$ python3 -q
>>> import numpy as np
>>> np.set_printoptions(precision=1, suppress=True, linewidth=200, legacy="1.25")
>>> tidy = lambda a: np.round(a, 1) + 0
>>> F = np.array([[3.0, -3.0, 0.0, 0.0],
...     [-3.0, 3.0, -3.0, 0.0],
...     [0.0, -3.0, 0.0, -3.0],
...     [0.0, 0.0, -3.0, 2.0]])
>>> print(F[0] @ F[1])
-18.0
>>> print(tidy(np.linalg.norm(F, "nuc")))
14.9
>>> print(tidy(np.linalg.norm(F, axis=1)))
[4.2 5.2 4.2 3.6]
>>> r0 = np.array([-5, 3, -1])
>>> print(np.cross(F[1, :3], F[3, :3]))
[-9. -9. -0.]
>>> print(np.correlate(F[1], F[3], "full"))
[ -6.  15. -15.   9.   0.   0.   0.]
>>> m1 = np.load("x.npy")
>>> print(m1)
[[-10.4  -3.3 -42.7]
 [  2.4   8.1 -12.3]
 [ 12.4   6.5 -12.1]
 [ 31.3  22.   -1.9]
 [  8.1  14.5  -9.3]
 [ 16.4  -8.6  15.1]
 [-10.   -8.8   6.8]
 [ 26.4 -11.4  16.6]
 [ -4.6 -13.1 -14. ]
 [-29.  -22.9  41.9]
 [  0.4 -11.5  12.8]
 [ 24.4  -1.1  -4.5]
 [-21.4 -15.7  -3.4]
 [ -9.2  12.1   7.5]
 [-27.5  -9.3  12.1]
 [ 26.9   8.   22.3]
 [ 32.9   9.5  -4.8]
 [-19.7   2.2 -32.9]]
>>> Ac = m1 - m1.mean(axis=0)
>>> evecs = np.linalg.svd(Ac)[2][:2]
>>> Y = Ac - Ac @ evecs.T @ evecs
>>> print(tidy((Ac @ evecs.T).std(axis=0)))
[21.4 19.7]
>>> Ac = (m1 - m1.mean(axis=0)) / m1.std(axis=0)
>>> print(np.argwhere(np.abs(Ac) > 2))
[[0 2]
 [9 2]]
>>> print(tidy(Ac.std(axis=0)))
[1. 1. 1.]
>>> c = np.linalg.lstsq(np.delete(Ac, 0, axis=1), Ac[:, 0])[0]
>>> print(np.abs(c).argmax())
0
>>> print(tidy(1 - np.var(Ac[:, 0] - np.delete(Ac, 0, axis=1) @ c)))
0.3
>>> idx = m1[:, 2] > np.median(m1[:, 2])
>>> r0 = m1[idx].mean(axis=0) - m1[~idx].mean(axis=0)
>>> print(((m1 - m1.mean(axis=0)) @ r0 > 0).astype(int))
[0 0 0 0 0 1 1 1 0 1 1 0 0 1 1 1 0 0]
>>> print(idx.astype(int))
[0 0 0 1 0 1 1 1 0 1 1 0 0 1 1 1 0 0]
>>> print(tidy(r0))
[ 0.2 -4.2 29.9]
>>> print(np.argsort(-np.abs(r0).round(6), kind="stable"))
[2 1 0]
>>> W0 = np.loadtxt("a.csv", delimiter=",")
>>> print(W0)
[[3. 0.]
 [0. 3.]]
>>> Y = np.array([[0, -1, 3], [3, -1, -3]])
>>> W2 = np.kron(Y, W0)
>>> print(W2.shape)
(4, 6)
>>> print(np.linalg.matrix_rank(W2))
4
>>> print(tidy(np.linalg.norm(W2, 2)), tidy(np.linalg.norm(Y, 2) * np.linalg.norm(W0, 2)))
14.6 14.6
>>> w, evecs = np.linalg.eig(W0)
>>> print(np.prod(w))
9.0
>>> print(tidy(np.sort(np.linalg.eigvals(np.linalg.inv(W0)))))
[0.3 0.3]
>>> print(W0 @ evecs[:, 0] - w[0] * evecs[:, 0])
[0. 0.]
>>> proj = np.triu(np.array([[2, 1], [0, -1]]), 1) + np.eye(2)
>>> Y = proj @ W0 @ np.linalg.inv(proj)
>>> print(np.poly(Y))
[ 1. -6.  9.]
>>> print(np.trace(Y), np.trace(W0))
6.0 6.0
>>> rng = np.random.default_rng(183)
>>> idx = rng.permutation(2)
>>> print(idx)
[0 1]
>>> Y = W0[idx][:, idx]
>>> print(tidy(np.linalg.det(Y)), tidy(np.linalg.det(W0[idx])))
9.0 9.0
>>> print(np.allclose(Y, W0))
True
>>> print(np.diag(Y))
[3. 3.]
>>> M = rng.normal(size=(18, 4))
>>> M = 10 * M / np.linalg.norm(M, axis=1, keepdims=True)
>>> print(tidy(M))
[[ 1.7  5.9  7.6 -2. ]
 [-5.9 -5.8  5.  -2.6]
 [ 1.4  5.7 -8.1  0.6]
 [-4.3 -0.2  6.8  5.9]
 [ 8.6  2.9 -4.   1.4]
 [-1.9 -5.8 -7.9 -0.6]
 [ 5.8 -1.   2.   7.8]
 [ 4.6  1.5  8.2  3.2]
 [ 3.6 -2.8  6.8 -5.8]
 [ 2.8  8.8  2.  -3.3]
 [ 4.5 -3.4 -5.9 -5.8]
 [-3.4  3.6 -0.9  8.6]
 [ 0.7 -4.4 -8.1  3.8]
 [-1.7 -7.7  6.1  1.1]
 [ 5.5  4.6  4.   5.7]
 [ 4.3 -8.8  0.1  2. ]
 [-4.4 -7.   4.8 -3. ]
 [ 6.9  3.5 -5.2 -3.6]]
>>> Q, evecs = np.linalg.qr(M[:, :1])[0], np.linalg.qr(M[:, 1:])[0]
>>> sv = np.linalg.svd(Q.T @ evecs, compute_uv=False)
>>> print(tidy(np.degrees(np.arccos(sv.clip(0, 1)))))
[70.1]
>>> print((sv > 0.9).sum())
0
>>> print(tidy(sv))
[0.3]
>>> idx = M[:, 3] > np.median(M[:, 3])
>>> r0 = M[idx].mean(axis=0) - M[~idx].mean(axis=0)
>>> print(tidy(r0))
[ 1.3 -1.   1.7  7.3]
>>> print(idx.astype(int))
[0 0 0 1 1 0 1 1 0 0 0 1 1 1 1 1 0 0]
>>> print(((M - M.mean(axis=0)) @ r0 > 0).astype(int))
[0 0 0 1 1 0 1 1 0 0 0 1 1 1 1 1 0 0]
>>> proj = M @ np.linalg.solve(M.T @ M, M.T)
>>> print(tidy(np.trace(proj)))
4.0
>>> print(tidy(np.linalg.eigvalsh(proj)))
[0. 0. 0. 0. 0. 0. 0. 0. 0. 0. 0. 0. 0. 0. 1. 1. 1. 1.]
>>> J = np.array([[-1.7, -3.0, -1.7],
...     [-1.4, 3.9, -3.8],
...     [0.0, -0.1, 0.0],
...     [-0.4, 1.2, -1.1],
...     [-0.8, -1.3, -0.9],
...     [-3.6, -0.1, -5.9],
...     [-1.6, -2.7, -1.6],
...     [-2.3, -4.2, -2.3],
...     [-0.3, 1.4, -1.2],
...     [-1.7, 1.3, -3.1],
...     [-1.5, 1.2, -3.3],
...     [-0.7, 1.3, -1.1],
...     [-3.1, -1.5, -4.9],
...     [-2.9, 1.3, -5.2],
...     [-1.2, 3.8, -3.7],
...     [0.1, 0.1, 0.0],
...     [-1.8, -2.6, -1.7],
...     [-2.1, 2.5, -4.5],
...     [-1.9, -1.4, -2.8]])
>>> Uu, sv, vt = np.linalg.svd(J)
>>> print(tidy(sv))
[15.5  9.7  0.5]
>>> Y = Uu[:, :2] @ np.diag(sv[:2]) @ vt[:2]
>>> print(tidy(Y))
[[-1.7 -3.  -1.7]
 [-1.4  3.9 -3.8]
 [ 0.  -0.1  0. ]
 [-0.4  1.2 -1.1]
 [-0.8 -1.3 -0.9]
 [-3.6 -0.1 -5.9]
 [-1.6 -2.7 -1.6]
 [-2.3 -4.2 -2.3]
 [-0.4  1.4 -1.2]
 [-1.6  1.3 -3.2]
 [-1.6  1.2 -3.2]
 [-0.5  1.2 -1.2]
 [-3.2 -1.5 -4.8]
 [-2.8  1.3 -5.2]
 [-1.3  3.8 -3.6]
 [ 0.   0.1  0. ]
 [-1.7 -2.6 -1.8]
 [-2.1  2.5 -4.5]
 [-2.  -1.4 -2.8]]
>>> print(tidy(np.linalg.norm(J - Y, 2)), tidy(sv[2]))
0.5 0.5
>>> cov = Y.T @ Y
>>> print(np.allclose(cov, cov.T))
True
>>> print((Y @ Y.T).shape)
(19, 19)
>>> print(np.linalg.matrix_rank(cov))
2
>>> x0 = np.array([2, 2, -1])
>>> rhs = J @ x0
>>> print(tidy(rhs))
[ -7.7   8.8  -0.2   2.7  -3.3  -1.5  -7.  -10.7   3.4   2.3   2.7   2.3  -4.3   2.    8.9   0.4  -7.1   5.3  -3.8]
>>> print(tidy(np.linalg.pinv(J) @ J))
[[1. 0. 0.]
 [0. 1. 0.]
 [0. 0. 1.]]
>>> print(tidy(np.linalg.lstsq(J, rhs)[0]))
[ 2.  2. -1.]
>>> try:
...     np.linalg.solve(J, rhs)
... except np.linalg.LinAlgError as e:
...     print("failed:", e)
... 
failed: Last 2 dimensions of the array must be square
>>> rhs = rhs + 0.3 * rng.normal(size=19)
>>> print(tidy(rhs))
[ -7.6   8.9  -0.4   2.4  -3.2  -1.5  -7.1 -11.    3.3   2.3   2.5   2.4  -4.5   1.3   8.7   0.6  -7.    5.5  -3.7]
>>> c, *_ = np.linalg.lstsq(J, rhs)
>>> print(tidy(J.T @ (rhs - J @ c)))
[0. 0. 0.]
>>> print(tidy(c))
[ 1.8  2.  -0.9]
>>> print(tidy(np.linalg.norm(rhs - J @ c)))
0.9
>>> print(c.round())
[ 2.  2. -1.]
>>> r0 = np.array([-1, 1, -2])
>>> print(tidy(np.cross(J[12, :3], J[2, :3])))
[-0.5  0.   0.3]
>>> print(tidy(np.correlate(J[12], J[2], "full")))
[0.  0.3 0.2 0.5 0. ]
>>> print(tidy(np.convolve(J[12], r0)))
[ 3.1 -1.6  9.6 -1.9  9.8]
>>> A = np.array([[42, 2, 2, -32], [2, 38, -2, 14], [2, -2, 6, -6], [-32, 14, -6, 33]])
>>> w, evecs = np.linalg.eigh(A)
>>> print(tidy(np.linalg.svd(A, compute_uv=False)))
[72.2 40.1  6.7  0. ]
>>> print(np.unique(w.round(6) + 0, return_counts=True)[1])
[1 1 1 1]
>>> print(np.abs(evecs[:, -1]).round(6).argmax())
0
>>> print(np.linalg.matrix_power(A, 2))
[[ 2796  -292   284 -2384]
 [ -292  1648  -168   942]
 [  284  -168    80  -326]
 [-2384   942  -326  2345]]
>>> print(tidy(np.linalg.det(A)))
0.0
>>> print(np.trace(A))
119
>>> print(A @ A)
[[ 2796  -292   284 -2384]
 [ -292  1648  -168   942]
 [  284  -168    80  -326]
 [-2384   942  -326  2345]]
>>> print(tidy(np.abs(np.linalg.eigvals(A)).max()))
72.2
>>> print((A - A.T) / 2)
[[0. 0. 0. 0.]
 [0. 0. 0. 0.]
 [0. 0. 0. 0.]
 [0. 0. 0. 0.]]
>>> rank = np.linalg.matrix_rank(A)
>>> print(rank)
3
>>> N = np.linalg.svd(A)[2][rank:].T
>>> print(N.shape)
(4, 1)
>>> print(np.linalg.matrix_rank(A.T @ A), np.linalg.matrix_rank(A @ A.T))
3 3
>>> mat = np.array([[0, 0, 0, 0, 0], [1, 0, 0, 0, 0], [0, 0, -1, 0, 0]])
>>> Uu, sv, vt = np.linalg.svd(mat, full_matrices=False)
>>> print(Uu.shape, sv.shape, vt.shape)
(3, 3) (3,) (3, 5)
>>> print(vt @ vt.T)
[[1. 0. 0.]
 [0. 1. 0.]
 [0. 0. 1.]]
>>> print(Uu.T @ Uu)
[[1. 0. 0.]
 [0. 1. 0.]
 [0. 0. 1.]]
>>> print(sv / sv[0])
[1. 1. 0.]
>>> cov = np.cov(m1, rowvar=False)
>>> print(tidy(np.linalg.eigvalsh(cov)[::-1]))
[483.3 412.   71.7]
>>> print(tidy(np.polyfit(m1[:, 1], m1[:, 2], 1)))
[-0.6 -0.9]
>>> print(cov.shape)
(3, 3)
>>> print(tidy(np.corrcoef(m1[:, 1], m1[:, 2])[0, 1]))
-0.3
>>> Uu, sv, vt = np.linalg.svd(mat)
>>> print(sv)
[1. 1. 0.]
>>> Y = Uu[:, :2] @ np.diag(sv[:2]) @ vt[:2]
>>> print(tidy(np.linalg.norm(mat - Y, 2)), sv[2])
0.0 0.0
>>> print(tidy(np.linalg.norm(mat - Y) / np.linalg.norm(mat)))
0.0
>>> print(np.abs(mat - Y).max())
0.0
>>> Uu, sv, vt = np.linalg.svd(mat)
>>> evecs = vt[:(sv > 1e-8).sum()]
>>> x0 = mat[0] + 3 * mat[1] + rng.integers(2) * np.eye(5)[0]
>>> print(x0)
[4. 0. 0. 0. 0.]
>>> print(np.allclose(evecs.T @ evecs @ x0, x0))
True
>>> try:
...     np.linalg.inv(mat)
... except np.linalg.LinAlgError as e:
...     print(repr(e))
... 
LinAlgError('Last 2 dimensions of the array must be square')
>>> print(tidy(np.trace(np.linalg.pinv(mat) @ mat)))
2.0
>>> print(tidy(mat @ np.linalg.pinv(mat) @ mat))
[[ 0.  0.  0.  0.  0.]
 [ 1.  0.  0.  0.  0.]
 [ 0.  0. -1.  0.  0.]]
>>> print(np.allclose(mat[:-1].T @ np.linalg.lstsq(mat[:-1].T, mat[-1])[0], mat[-1]))
False
>>> print(np.unique(mat.round(6), axis=0).shape)
(3, 5)
>>> data = np.array([[0, 0, 0], [0, -3, 0], [0, 0, 1]])
>>> print(data)
[[ 0  0  0]
 [ 0 -3  0]
 [ 0  0  1]]
>>> idx = rng.permutation(4)
>>> Y = M[:, idx] * rng.choice([-1, 1], 4)
>>> print(tidy(Y))
[[ 7.6 -1.7  2.   5.9]
 [ 5.   5.9  2.6 -5.8]
 [-8.1 -1.4 -0.6  5.7]
 [ 6.8  4.3 -5.9 -0.2]
 [-4.  -8.6 -1.4  2.9]
 [-7.9  1.9  0.6 -5.8]
 [ 2.  -5.8 -7.8 -1. ]
 [ 8.2 -4.6 -3.2  1.5]
 [ 6.8 -3.6  5.8 -2.8]
 [ 2.  -2.8  3.3  8.8]
 [-5.9 -4.5  5.8 -3.4]
 [-0.9  3.4 -8.6  3.6]
 [-8.1 -0.7 -3.8 -4.4]
 [ 6.1  1.7 -1.1 -7.7]
 [ 4.  -5.5 -5.7  4.6]
 [ 0.1 -4.3 -2.  -8.8]
 [ 4.8  4.4  3.  -7. ]
 [-5.2 -6.9  3.6  3.5]]
>>> Uu, _, vt = np.linalg.svd(M.T @ Y)
>>> print(tidy(Uu @ vt))
[[ 0. -1.  0.  0.]
 [ 0.  0.  0.  1.]
 [ 1.  0.  0.  0.]
 [ 0.  0. -1.  0.]]
